$ python -q
>>> import numpy as np
>>> from numpy import linalg as LA
>>> np.set_printoptions(precision=2, suppress=True, linewidth=100, floatmode="fixed")
>>> data = np.array([[0, -2, -2, 2, 2, 4],
...     [0, 0, 0, 0, 0, 0],
...     [0, 1, 1, -1, -1, -2],
...     [0, -3, -3, 3, 3, 6],
...     [0, -1, -1, 1, 1, 2],
...     [0, 2, 2, -2, -2, -4],
...     [0, 3, 3, -3, -3, -6]])
>>> data
array([[ 0, -2, -2,  2,  2,  4],
       [ 0,  0,  0,  0,  0,  0],
       [ 0,  1,  1, -1, -1, -2],
       [ 0, -3, -3,  3,  3,  6],
       [ 0, -1, -1,  1,  1,  2],
       [ 0,  2,  2, -2, -2, -4],
       [ 0,  3,  3, -3, -3, -6]])
>>> Uu, sig, VT = LA.svd(data)
>>> V = VT[:(sig > 1e-8).sum()]
>>> rng = np.random.default_rng(45917)
>>> x0 = data[5] + 3 * data[6] + rng.integers(2) * np.eye(6)[2]
>>> x0
array([  0.00,  11.00,  11.00, -11.00, -11.00, -22.00])
>>> np.allclose(V.T @ V @ x0, x0)
True
>>> LA.matrix_rank(np.vstack([data, x0]))
np.int64(1)
>>> np.diag(V.T @ V)
array([0.00, 0.12, 0.13, 0.13, 0.13, 0.50])
>>> r = LA.matrix_rank(data)
>>> r
np.int64(1)
>>> ns = LA.svd(data)[2][r:].T
>>> LA.matrix_rank(data.T @ data), LA.matrix_rank(data @ data.T)
(np.int64(1), np.int64(1))
>>> [int(LA.matrix_rank(np.delete(data, i, axis=0))) for i in range(7)]
[1, 1, 1, 1, 1, 1, 1]
>>> m1 = np.loadtxt("run4.csv", delimiter=",")
>>> m1
array([[-10.97,  23.20, -26.60, -39.46,  10.32, -38.33],
       [ -2.52,   9.74,  -3.45, -11.34,   4.80, -11.33],
       [ -1.76,   7.05,  -1.36,  -7.84,   3.55,  -7.84],
       [ -1.04,   2.47,   0.13,  -3.29,   1.30,  -3.18],
       [ -0.95,   1.72,   0.10,  -2.65,   0.91,  -2.51],
       [ -0.69,   0.55,  -0.08,  -1.50,   0.30,  -1.36],
       [ -0.53,   0.25,  -0.12,  -1.05,   0.14,  -0.94],
       [ -0.51,   0.23,  -0.13,  -1.01,   0.13,  -0.90],
       [  0.30,   0.04,   0.18,   0.50,   0.02,   0.42],
       [  2.30,   1.14,   2.18,   3.52,   0.65,   2.88],
       [  2.45,   1.25,   2.36,   3.74,   0.71,   3.06],
       [  6.42,   4.22,   7.86,   9.56,   2.47,   7.74],
       [ 12.27,   8.70,  17.12,  18.35,   5.20,  14.85],
       [ 12.31,   8.73,  17.18,  18.41,   5.21,  14.89],
       [ 13.84,   9.88,  19.74,  20.76,   5.93,  16.81],
       [ 28.58,  20.55,  45.57,  43.90,  12.65,  35.77],
       [ 28.72,  20.65,  45.83,  44.12,  12.71,  35.95],
       [ 38.19,  27.17,  63.19,  59.40,  16.92,  48.58],
       [ 49.01,  34.36,  83.44,  77.12,  21.62,  63.27],
       [ 52.12,  36.39,  89.32,  82.25,  22.96,  67.54]])
>>> m1 @ LA.pinv(m1) @ m1
array([[-10.97,  23.20, -26.60, -39.46,  10.32, -38.33],
       [ -2.52,   9.74,  -3.45, -11.34,   4.80, -11.33],
       [ -1.76,   7.05,  -1.36,  -7.84,   3.55,  -7.84],
       [ -1.04,   2.47,   0.13,  -3.29,   1.30,  -3.18],
       [ -0.95,   1.72,   0.10,  -2.65,   0.91,  -2.51],
       [ -0.69,   0.55,  -0.08,  -1.50,   0.30,  -1.36],
       [ -0.53,   0.25,  -0.12,  -1.05,   0.14,  -0.94],
       [ -0.51,   0.23,  -0.13,  -1.01,   0.13,  -0.90],
       [  0.30,   0.04,   0.18,   0.50,   0.02,   0.42],
       [  2.30,   1.14,   2.18,   3.52,   0.65,   2.88],
       [  2.45,   1.25,   2.36,   3.74,   0.71,   3.06],
       [  6.42,   4.22,   7.86,   9.56,   2.47,   7.74],
       [ 12.27,   8.70,  17.12,  18.35,   5.20,  14.85],
       [ 12.31,   8.73,  17.18,  18.41,   5.21,  14.89],
       [ 13.84,   9.88,  19.74,  20.76,   5.93,  16.81],
       [ 28.58,  20.55,  45.57,  43.90,  12.65,  35.77],
       [ 28.72,  20.65,  45.83,  44.12,  12.71,  35.95],
       [ 38.19,  27.17,  63.19,  59.40,  16.92,  48.58],
       [ 49.01,  34.36,  83.44,  77.12,  21.62,  63.27],
       [ 52.12,  36.39,  89.32,  82.25,  22.96,  67.54]])
>>> np.unique(m1.round(6), axis=0).shape
(20, 6)
>>> LA.lstsq(m1[:-1].T, m1[-1])[2]
np.int32(3)
>>> round(float(np.trace(LA.pinv(m1) @ m1)), 2)
3.0
>>> D = LA.norm(m1[:, None] - m1[None], axis=-1)
>>> D[5].round(6).argsort(kind="stable")[:4]
array([5, 6, 7, 4])
>>> D[:5, :5]
array([[ 0.00, 48.36, 54.39, 62.19, 63.25],
       [48.36,  0.00,  6.18, 14.53, 15.74],
       [54.39,  6.18,  0.00,  8.43,  9.67],
       [62.19, 14.53,  8.43,  0.00,  1.26],
       [63.25, 15.74,  9.67,  1.26,  0.00]])
>>> Xs = m1 - m1.mean(axis=0)
>>> V = LA.svd(Xs)[2][:3]
>>> A2 = Xs - Xs @ V.T @ V
>>> round(float(LA.norm(A2) / LA.norm(Xs)), 2)
0.0
>>> (Xs @ V.T).std(axis=0)
array([53.75,  9.08,  1.51])
>>> W = np.array([[-2, -2, 1],
...     [2, 1, -2],
...     [5, -3, 5],
...     [4, -4, 2],
...     [1, 4, 3],
...     [-2, 1, -2]])
>>> b = np.array([-1, 1, -1])
>>> act = np.maximum(m1 @ W + b, 0)
>>> LA.matrix_rank(act)
np.int64(3)
>>> Z = np.array([[-2, 3, -1], [-1, 3, -3], [1, 3, 0]])
>>> (act @ Z).round(6).argmax(axis=1)
array([1, 1, 1, 1, 1, 1, 1, 1, 1, 1, 1, 1, 1, 1, 1, 1, 1, 1, 1, 1])
>>> X = np.array([[1, -1, 1], [1, 0, 0], [1, 1, 1], [1, 2, 4], [1, 3, 9], [1, 4, 16]])
>>> X
array([[ 1, -1,  1],
       [ 1,  0,  0],
       [ 1,  1,  1],
       [ 1,  2,  4],
       [ 1,  3,  9],
       [ 1,  4, 16]])
>>> A2 = np.c_[X[:, :2] @ np.array([[2, 6], [5, 1]]), np.array([-1, 1, 1, -1, -2, -2])]
>>> A2
array([[-3,  5, -1],
       [ 2,  6,  1],
       [ 7,  7,  1],
       [12,  8, -1],
       [17,  9, -2],
       [22, 10, -2]])
>>> LA.matrix_rank(A2)
np.int64(3)
>>> np.round(LA.norm(A2 - X @ LA.lstsq(X, A2)[0], axis=0), 2) + 0
array([0.00, 0.00, 1.83])
>>> q, V = LA.qr(X[:, :1])[0], LA.qr(X[:, 1:])[0]
>>> sig = LA.svd(q.T @ V, compute_uv=False)
>>> sig
array([0.68])
>>> round(LA.norm(q @ q.T - V @ V.T, 2), 2)
np.float64(1.0)
>>> np.degrees(np.arccos(sig.clip(0, 1)))
array([47.45])
>>> (sig > 0.9).sum()
np.int64(0)
>>> proj = X @ LA.solve(X.T @ X, X.T)
>>> round(np.trace(proj), 2)
np.float64(3.0)
>>> proj.round(2) + 0
array([[ 0.82,  0.32,  0.00, -0.14, -0.11,  0.11],
       [ 0.32,  0.31,  0.26,  0.17,  0.05, -0.11],
       [ 0.00,  0.26,  0.37,  0.34,  0.17, -0.14],
       [-0.14,  0.17,  0.34,  0.37,  0.26,  0.00],
       [-0.11,  0.05,  0.17,  0.26,  0.31,  0.32],
       [ 0.11, -0.11, -0.14,  0.00,  0.32,  0.82]])
>>> np.round(LA.eigvalsh(proj), 2) + 0
array([0.00, 0.00, 0.00, 1.00, 1.00, 1.00])
>>> np.allclose(proj @ proj, proj)
True
>>> np.diag(proj)
array([0.82, 0.31, 0.37, 0.37, 0.31, 0.82])
>>> np.round((np.eye(6) - proj) @ X, 2) + 0
array([[0.00, 0.00, 0.00],
       [0.00, 0.00, 0.00],
       [0.00, 0.00, 0.00],
       [0.00, 0.00, 0.00],
       [0.00, 0.00, 0.00],
       [0.00, 0.00, 0.00]])
>>> def softmax(z):
...     e = np.exp(z - z.max(axis=-1, keepdims=True))
...     return e / e.sum(axis=-1, keepdims=True)
... 
>>> softmax(X[2] + 5)
array([0.33, 0.33, 0.33])
>>> softmax(X).sum(axis=1)
array([1.00, 1.00, 1.00, 1.00, 1.00, 1.00])
>>> softmax(X[2])
array([0.33, 0.33, 0.33])
>>> att = X @ X.T / np.sqrt(3)
>>> np.round(softmax(att + np.triu(np.full(att.shape, -np.inf), 1)), 2) + 0
array([[1.00, 0.00, 0.00, 0.00, 0.00, 0.00],
       [0.50, 0.50, 0.00, 0.00, 0.00, 0.00],
       [0.19, 0.19, 0.61, 0.00, 0.00, 0.00],
       [0.00, 0.00, 0.00, 1.00, 0.00, 0.00],
       [0.00, 0.00, 0.00, 0.00, 1.00, 0.00],
       [0.00, 0.00, 0.00, 0.00, 0.00, 1.00]])
>>> softmax(att)[2] @ X
array([ 1.00,  3.99, 15.93])
